% python3 -q
>>> import numpy as np
>>> import numpy.linalg as la
>>> np.set_printoptions(suppress=True, linewidth=160)
>>> E = np.array([[-3.0, -3.0, 0.0, 0.0, 0.0, 0.0, 0.0],
...     [-3.0, 3.0, -3.0, 0.0, 0.0, 0.0, 0.0],
...     [0.0, -3.0, -2.0, -3.0, 0.0, 0.0, 0.0],
...     [0.0, 0.0, -3.0, 2.0, -3.0, 0.0, 0.0],
...     [0.0, 0.0, 0.0, -3.0, -2.0, -3.0, 0.0],
...     [0.0, 0.0, 0.0, 0.0, -3.0, -2.0, -3.0],
...     [0.0, 0.0, 0.0, 0.0, 0.0, -3.0, 2.0]])
>>> vec = np.array([2, -3, -1, 0, 5, 4, 2])
>>> rhs = E @ vec
>>> print(rhs)
[  3. -12.  11. -12. -22. -29.  -8.]
>>> print(np.round(la.solve(E.T, E[4]), 1) + 0)
[0. 0. 0. 0. 1. 0. 0.]
>>> print(np.round(la.solve(E, E[:, 6]), 1))
[-0.  0. -0.  0. -0. -0.  1.]
>>> print(np.round(la.solve(E, -1 * rhs), 1))
[-2.  3.  1.  0. -5. -4. -2.]
>>> print(np.round(la.solve(E, rhs + E[:, 4]), 1))
[ 2. -3. -1.  0.  6.  4.  2.]
>>> print([round(float(la.det(E[:i, :i])), 2) + 0 for i in range(1, 8)])
[-3.0, -18.0, 63.0, 288.0, -1143.0, -306.0, 9675.0]
>>> print(round(float(la.eigvalsh(E).min()), 1))
-6.4
>>> r0, v = E[0], E[3]
>>> print(r0 @ v)
0.0
>>> p = (r0 @ v) / (r0 @ r0) * r0
>>> print(la.matrix_rank(np.outer(r0, v)))
1
>>> print(v - p)
[ 0.  0. -3.  2. -3.  0.  0.]
>>> print((v - p) @ r0)
0.0
>>> print(np.outer(r0, v))
[[-0. -0.  9. -6.  9. -0. -0.]
 [-0. -0.  9. -6.  9. -0. -0.]
 [ 0.  0. -0.  0. -0.  0.  0.]
 [ 0.  0. -0.  0. -0.  0.  0.]
 [ 0.  0. -0.  0. -0.  0.  0.]
 [ 0.  0. -0.  0. -0.  0.  0.]
 [ 0.  0. -0.  0. -0.  0.  0.]]
>>> print(p)
[-0. -0.  0.  0.  0.  0.  0.]
>>> left, sigma = la.svd(E)
Traceback (most recent call last):
  File "<python-input-21>", line 1, in <module>
    left, sigma = la.svd(E)
    ^^^^^^^^^^^
ValueError: too many values to unpack (expected 2)
>>> left, sigma, Vh = la.svd(E, full_matrices=False)
>>> print(np.round(left.T @ E @ Vh.T, 1) + 0)
[[6.4 0.  0.  0.  0.  0.  0. ]
 [0.  6.  0.  0.  0.  0.  0. ]
 [0.  0.  5.1 0.  0.  0.  0. ]
 [0.  0.  0.  4.5 0.  0.  0. ]
 [0.  0.  0.  0.  3.4 0.  0. ]
 [0.  0.  0.  0.  0.  3.3 0. ]
 [0.  0.  0.  0.  0.  0.  1. ]]
>>> print(np.round(np.cumsum(sigma ** 2) / np.sum(sigma ** 2), 1))
[0.3 0.5 0.7 0.8 0.9 1.  1. ]
>>> print((sigma > 1e-8).sum())
7
>>> print(np.round(np.sqrt((sigma ** 2).sum()), 1), np.round(la.norm(E), 1))
12.1 12.1
>>> print(left.shape, sigma.shape, Vh.shape)
(7, 7) (7,) (7, 7)
>>> print(np.round(sigma / sigma[0], 1))
[1.  0.9 0.8 0.7 0.5 0.5 0.2]
>>> print(np.allclose(left * sigma @ Vh, E))
True
>>> print(np.round(Vh @ Vh.T, 1) + 0)
[[1. 0. 0. 0. 0. 0. 0.]
 [0. 1. 0. 0. 0. 0. 0.]
 [0. 0. 1. 0. 0. 0. 0.]
 [0. 0. 0. 1. 0. 0. 0.]
 [0. 0. 0. 0. 1. 0. 0.]
 [0. 0. 0. 0. 0. 1. 0.]
 [0. 0. 0. 0. 0. 0. 1.]]
>>> print(sigma.round(1))
[6.4 6.  5.1 4.5 3.4 3.3 1. ]
>>> t3 = np.stack([E, 2 * E, E[::-1]])
>>> print(t3.shape)
(3, 7, 7)
>>> print(la.matrix_rank(t3))
[7 7 7]
>>> print(la.matrix_rank(t3.reshape(3, -1)))
2
>>> m1 = np.load("x.npy")
>>> print(m1)
[[ 0  0  0 -4  0  0  0  0]
 [ 0  0 -5  0  0  0  0  0]
 [ 0  0  0  0 -1  0  0  0]
 [ 3  0  0  0  0  0  0  0]
 [ 0  0  0  0  0  2  0  0]
 [ 0  0  0  0  0  0  0 -4]
 [ 0 -5  0  0  0  0  0  0]
 [ 0  0  0  0  0  0 -3  0]]
>>> G = m1.T @ m1
>>> print(np.trace(G), (m1 ** 2).sum())
105 105
>>> print(np.round(la.eigvalsh(G)[::-1], 1))
[25. 25. 16. 16.  9.  9.  4.  1.]
>>> print((m1 @ m1.T).shape)
(8, 8)
>>> print(np.diag(G))
[ 9 25 25 16  1  4  9 16]
>>> print(np.round(la.svd(m1, compute_uv=False) ** 2, 1))
[25. 25. 16. 16.  9.  9.  4.  1.]
>>> print(G)
[[ 9  0  0  0  0  0  0  0]
 [ 0 25  0  0  0  0  0  0]
 [ 0  0 25  0  0  0  0  0]
 [ 0  0  0 16  0  0  0  0]
 [ 0  0  0  0  1  0  0  0]
 [ 0  0  0  0  0  4  0  0]
 [ 0  0  0  0  0  0  9  0]
 [ 0  0  0  0  0  0  0 16]]
>>> F = np.array([[-1, 2], [-2, 3], [2, 2], [0, -1], [0, 3], [0, -3], [-2, -3], [0, 2]])
>>> F[7] = F[2]
>>> print(F)
[[-1  2]
 [-2  3]
 [ 2  2]
 [ 0 -1]
 [ 0  3]
 [ 0 -3]
 [-2 -3]
 [ 2  2]]
>>> print(np.round(la.norm(F, "nuc"), 1))
11.1
>>> print(F[5] @ F[1])
-9
>>> print(np.round(la.norm(F, axis=0), 1))
[4.1 7. ]
>>> print(np.round(la.norm(F, axis=1), 1))
[2.2 3.6 2.8 1.  3.  3.  3.6 2.8]
>>> A = np.array([[0, -2, -5, -5], [0, 0, -2, -3], [0, 0, 0, -1], [0, 0, 0, 0]])
>>> print(np.allclose(A[:-1].T @ la.lstsq(A[:-1].T, A[-1])[0], A[-1]))
True
>>> print(np.unique(A.round(6), axis=0).shape)
(4, 4)
>>> print(np.trace(A))
0
>>> print(A @ A)
[[ 0  0  4 11]
 [ 0  0  0  2]
 [ 0  0  0  0]
 [ 0  0  0  0]]
>>> print(la.matrix_power(A, 2))
[[ 0  0  4 11]
 [ 0  0  0  2]
 [ 0  0  0  0]
 [ 0  0  0  0]]
>>> la.determinant(A)
Traceback (most recent call last):
  File "<python-input-58>", line 1, in <module>
    la.determinant(A)
    ^^^^^^^^^^^^^^
AttributeError: module 'numpy.linalg' has no attribute 'determinant'
>>> print((A + A.T) / 2)
[[ 0.  -1.  -2.5 -2.5]
 [-1.   0.  -1.  -1.5]
 [-2.5 -1.   0.  -0.5]
 [-2.5 -1.5 -0.5  0. ]]
>>> print(np.allclose(A, A.T))
False
>>> print([round(float(x), 1) for x in la.svd(A, compute_uv=False)[:3]])
[8.1, 1.2, 0.4]
>>> print(np.round(la.norm(A, 2) / la.norm(A), 1))
1.0
>>> print(la.cond(A) > 100)
True
>>> print(la.matrix_rank(A, rtol=0.1))
2
>>> t = np.radians(30)
>>> R = np.eye(4)
>>> R[1, 1] = R[0, 0] = np.cos(t)
>>> R[1, 0], R[0, 1] = -np.sin(t), np.sin(t)
>>> print(R.round(1))
[[ 0.9  0.5  0.   0. ]
 [-0.5  0.9  0.   0. ]
 [ 0.   0.   1.   0. ]
 [ 0.   0.   0.   1. ]]
>>> M2 = A @ R.T
>>> print(np.allclose(A @ A.T, M2 @ M2.T))
True
>>> print(np.round((R - R.T) / 2, 1))
[[ 0.   0.5  0.   0. ]
 [-0.5  0.   0.   0. ]
 [ 0.   0.   0.   0. ]
 [ 0.   0.   0.   0. ]]
>>> print(np.allclose(R, R.T))
False
>>> print(np.round(R @ R, 1))
[[ 0.5  0.9  0.   0. ]
 [-0.9  0.5  0.   0. ]
 [ 0.   0.   1.   0. ]
 [ 0.   0.   0.   1. ]]
>>> J = np.load("case12.npy")
>>> print(J)
[[ 0  1 -2  4  3]
 [-1  0  0 -3 -3]
 [ 2  0  0  0 -5]
 [-4  3  0  0  2]
 [-3  3  5 -2  0]]
>>> vec = np.array([-2, 1, 2, 2, 1])
>>> print(np.round(la.eigvals(J).real, 1) + 0)
[0. 0. 0. 0. 0.]
>>> print(np.round(la.svd(J, compute_uv=False), 1) + 0)
[8.2 8.2 3.1 3.1 0. ]
>>> Q = la.solve(np.eye(5) - J, np.eye(5) + J)
>>> print(round(float(la.det(Q)), 1))
1.0
>>> vec = np.array([6, 5, 7, 8, 3])
>>> a = np.maximum(J @ vec, 0)
>>> print(J * (a > 1e-9)[:, None])
[[ 0  1 -2  4  3]
 [ 0  0  0  0  0]
 [ 0  0  0  0  0]
 [ 0  0  0  0  0]
 [-3  3  5 -2  0]]
>>> print(np.maximum(J @ (3 * vec), 0))
[96  0  0  0 48]
>>> feats = np.loadtxt("run13.csv", delimiter=",")
>>> print(feats)
[[-0.4 -0.3  2.8  1.  13.8 -0.3  0.1]
 [ 0.9  2.   1.7 -0.8  8.7  1.3 -1.4]
 [ 0.5  1.4  0.7 -1.4  3.1 -1.  -0.3]
 [ 0.1  1.9 -0.9  0.6 -4.   0.7  0.3]
 [ 0.3  0.8  2.5  0.4 13.1 -0.6 -0.3]
 [-1.  -2.2 -1.5  1.2 -7.4  0.8  0.5]
 [ 1.6 -1.2  1.1 -0.3  5.6 -1.4  2.8]
 [-1.2 -0.9 -0.3 -0.2 -0.9  1.1 -0.2]
 [-0.6  0.6  0.   1.7  0.1 -0.2  2.7]
 [-0.6  0.2  0.   1.  -0.4  0.  -0.2]
 [-0.6 -2.   0.4  1.8  1.8  0.8 -0.4]
 [ 0.   0.1  1.   1.2  5.1  0.1  0.7]
 [ 0.   0.3 -1.3  0.7 -6.4 -1.2 -1.3]
 [-0.4 -0.2 -1.   0.7 -5.1 -0.6 -0.6]
 [ 0.  -1.   0.  -1.5 -0.2 -1.1 -1. ]
 [-0.2 -0.1 -1.   0.9 -4.8  0.8  0.7]
 [ 0.6 -2.2  2.4  1.7 11.8  0.7  0.1]
 [-0.2  0.5  0.5  0.9  2.7  1.4 -1.5]]
>>> labels = feats[:, 6] > np.median(feats[:, 6])
>>> r0 = feats[labels].mean(axis=0) - feats[~labels].mean(axis=0)
>>> print(np.argsort(-np.abs(r0).round(6), kind="stable"))
[6 4 3 1 2 0 5]
>>> print(r0.round(1))
[ 0.1 -0.5  0.2  0.8  0.9  0.1  1.7]
>>> W0 = np.load("dump.npy")
>>> print(W0)
[[  1.    4.   -3.1 -10.9   8.1  12.8  -8. ]
 [  5.2  -3.9   3.9   1.4   3.3   7.3  -5.4]
 [  1.5  10.3   7.3 -13.6  13.3   3.4  -0.4]
 [ -2.3   3.7   5.7   5.    5.2  -4.5   1.2]
 [ -2.7  -8.5  -4.7  -0.2  -4.   -2.4  -3. ]
 [ -5.3   1.   -8.    0.1  -1.    8.1  -6.7]
 [-14.7  -6.    1.2   4.8  -8.5  -4.5   3.2]
 [  4.8   4.3  -7.6  -0.4  -1.5  -8.2 -14.2]
 [ -5.6  -8.2   2.2  12.3  -4.1   6.9  -5. ]
 [-11.5   1.2  -3.5  -2.3   7.1  -1.8  -3.5]
 [ 22.3  -1.1   7.9   4.4  -6.7   5.   11.6]
 [-10.9   6.    3.    9.   -1.1 -10.1  -3.4]
 [ -4.7  -2.9  14.   -0.6 -10.7  13.1   2. ]
 [  3.6  -8.9   2.    1.6   9.4  -1.9  -4.1]
 [ -3.3  14.6   4.  -13.1  -0.6  -3.7  -1.4]
 [  8.8   2.2  15.2  -6.1   1.1  -0.4  10.9]
 [  0.8   1.2   3.4  -0.7   2.2   7.4   4. ]
 [  3.1  21.   -8.4   6.3  -5.2  21.9   8.3]
 [  3.9 -14.2  -0.2   3.5   3.1   0.4   3.8]
 [  1.2 -14.   -6.8  -4.5   5.1  -4.4 -15.3]
 [  5.1  11.3   0.    4.7  -5.1  -1.8   2.6]
 [  5.7  -2.1   5.5  -7.9   1.8  -8.5   8. ]
 [ 10.2 -11.  -22.5   7.3  11.2  -0.1  -7.9]
 [  1.4   7.6   1.2   0.7  -5.5   3.   -0.6]
 [ -9.1   0.4   5.7  -5.8 -12.2   7.   -0.7]
 [-13.9   7.1  -0.4   8.4  -6.5   3.7   4.8]
 [ 11.2   7.3  -0.5  -0.2  12.5  -3.1   1.8]]
>>> d = la.norm(W0[:, None] - W0[None], axis=-1)
>>> print(np.flatnonzero(d[4] < d.mean() / 2))
[4]
>>> print(d[4].round(6).argsort(kind="stable")[:4])
[ 4 18  5 13]
>>> print(np.unravel_index(d.round(6).argmax(), d.shape))
(np.int64(17), np.int64(19))
>>> print((d + 1e9 * np.eye(27)).round(6).argmin(axis=1))
[ 5 16 14 11 18  9 25  4  4  5 15  3 24 18  2 21  1 23 13 13 23 15 19 20 12  6  3]
>>> print(la.matrix_rank(d ** 2))
9
>>> M2 = np.c_[W0[:, :3] @ np.array([[2, 3, 5], [3, 1, 1], [2, 2, 3]]), np.array([-1, -2, 1, -1, 1, -3, 1, -3, 3, -2, 0, -2, -3, 3, 3, 0, 1, -1, -2, -1, -1, 2, 2, -1, 1, 0, 0])]
>>> print(M2.round(1))
[[  7.8   0.8  -0.3  -1. ]
 [  6.5  19.5  33.8  -2. ]
 [ 48.5  29.4  39.7   1. ]
 [ 17.9   8.2   9.3  -1. ]
 [-40.3 -26.  -36.1   1. ]
 [-23.6 -30.9 -49.5  -3. ]
 [-45.  -47.7 -75.9   1. ]
 [  7.3   3.5   5.5  -3. ]
 [-31.4 -20.6 -29.6   3. ]
 [-26.4 -40.3 -66.8  -2. ]
 [ 57.1  81.6 134.1   0. ]
 [  2.2 -20.7 -39.5  -2. ]
 [  9.9  11.   15.6  -3. ]
 [-15.5   5.9  15.1   3. ]
 [ 45.2  12.7  10.1   3. ]
 [ 54.6  59.   91.8   0. ]
 [ 12.   10.4  15.4   1. ]
 [ 52.4  13.5  11.3  -1. ]
 [-35.2  -2.9   4.7  -2. ]
 [-53.2 -24.  -28.4  -1. ]
 [ 44.1  26.6  36.8  -1. ]
 [ 16.1  26.   42.9   2. ]
 [-57.6 -25.4 -27.5   2. ]
 [ 28.   14.2  18.2  -1. ]
 [ -5.6 -15.5 -28.    1. ]
 [ -7.3 -35.4 -63.6   0. ]
 [ 43.3  39.9  61.8   0. ]]
>>> print(np.round(la.norm(la.qr(W0)[0].T @ M2, axis=0) ** 2 / ((M2 ** 2).sum(axis=0) + 1e-12), 1))
[1.  1.  1.  0.2]
>>> print(np.round(la.lstsq(W0, M2[:, 0])[0], 1) + 0)
[2. 3. 2. 0. 0. 0. 0.]
>>> print(la.matrix_rank(M2))
4
>>> data = np.load("data.npy")
>>> print(data)
[[-3  1  2 -2  3]
 [ 0 -2  1 -1 -2]
 [ 1  0  0 -2 -3]
 [-1  0  0 -1  1]
 [-1  1 -2 -1 -1]]
>>> def softmax(z):
...     e = np.exp(z - z.max(axis=-1, keepdims=True))
...     return e / e.sum(axis=-1, keepdims=True)
... 
>>> print(np.round(softmax(data).sum(axis=1), 1))
[1. 1. 1. 1. 1.]
>>> print(np.round(softmax(10 * data[4]), 1) + 0)
[0. 1. 0. 0. 0.]
>>> S = data @ data.T / np.sqrt(5)
>>> print(np.round(softmax(S + np.triu(np.full(S.shape, -np.inf), 1)), 1) + 0)
[[1.  0.  0.  0.  0. ]
 [0.  1.  0.  0.  0. ]
 [0.  0.1 0.9 0.  0. ]
 [0.9 0.  0.  0.1 0. ]
 [0.  0.  0.1 0.  0.8]]
>>> print(softmax(S).round(6).argmax(axis=1))
[0 1 2 0 4]
>>> print(np.round(softmax(S)[4] @ data, 1))
[-0.7  0.8 -1.6 -1.1 -1.2]
>>> print(np.round(softmax(S), 1) + 0)
[[1.  0.  0.  0.  0. ]
 [0.  0.7 0.3 0.  0. ]
 [0.  0.1 0.9 0.  0. ]
 [0.8 0.  0.  0.1 0. ]
 [0.  0.  0.1 0.  0.8]]
